>>> import numpy as np
>>> np.set_printoptions(precision=2, suppress=True, linewidth=100, sign=" ")
>>> X = np.load("m.npy")
>>> X
array([[  0,   0,  10,   0,   5],
       [  0,   0,  16,   0,   8],
       [  0,   0,   6,   0,   3]])
>>> round(np.trace(np.linalg.pinv(X) @ X), 2)
np.float64(1.0)
>>> np.allclose(X[:-1].T @ np.linalg.lstsq(X[:-1].T, X[-1])[0], X[-1])
True
>>> X @ np.linalg.pinv(X) @ X
array([[  0.,   0.,  10.,   0.,   5.],
       [  0.,   0.,  16.,   0.,   8.],
       [  0.,   0.,   6.,   0.,   3.]])
>>> Uu, sv, Vh = np.linalg.svd(X)
>>> np.argmax(sv[:-1] / (sv[1:] + 1e-6)) + 1
np.int64(1)
>>> sv.round(2) + 0
array([ 22.14,   0.  ,   0.  ])
>>> Y = Uu[:, :1] @ np.diag(sv[:1]) @ Vh[:1]
>>> np.linalg.matrix_rank(X, rtol=0.05)
np.int64(1)
>>> round(np.linalg.norm(X - Y, 2), 2), round(float(sv[1]), 2)
(np.float64(0.0), 0.0)
>>> Y.round(2) + 0
array([[  0.,   0.,  10.,   0.,   5.],
       [  0.,   0.,  16.,   0.,   8.],
       [  0.,   0.,   6.,   0.,   3.]])
>>> np.linalg.matrix_rank(Y)
np.int64(1)
>>> Uu, sv, Vh = np.linalg.svd(X)
>>> V = Vh[:(sv > 1e-8).sum()]
>>> rng = np.random.default_rng(974)
>>> vec = X[2] + 2 * X[1] + rng.integers(2) * np.eye(5)[4]
>>> vec
array([  0.,   0.,  38.,   0.,  20.])
>>> np.linalg.matrix_rank(np.vstack([X, vec]))
np.int64(2)
>>> np.round(V.T @ V, 2) + 0
array([[ 0. ,  0. ,  0. ,  0. ,  0. ],
       [ 0. ,  0. ,  0. ,  0. ,  0. ],
       [ 0. ,  0. ,  0.8,  0. ,  0.4],
       [ 0. ,  0. ,  0. ,  0. ,  0. ],
       [ 0. ,  0. ,  0.4,  0. ,  0.2]])
>>> np.allclose(V.T @ V @ vec, vec)
False
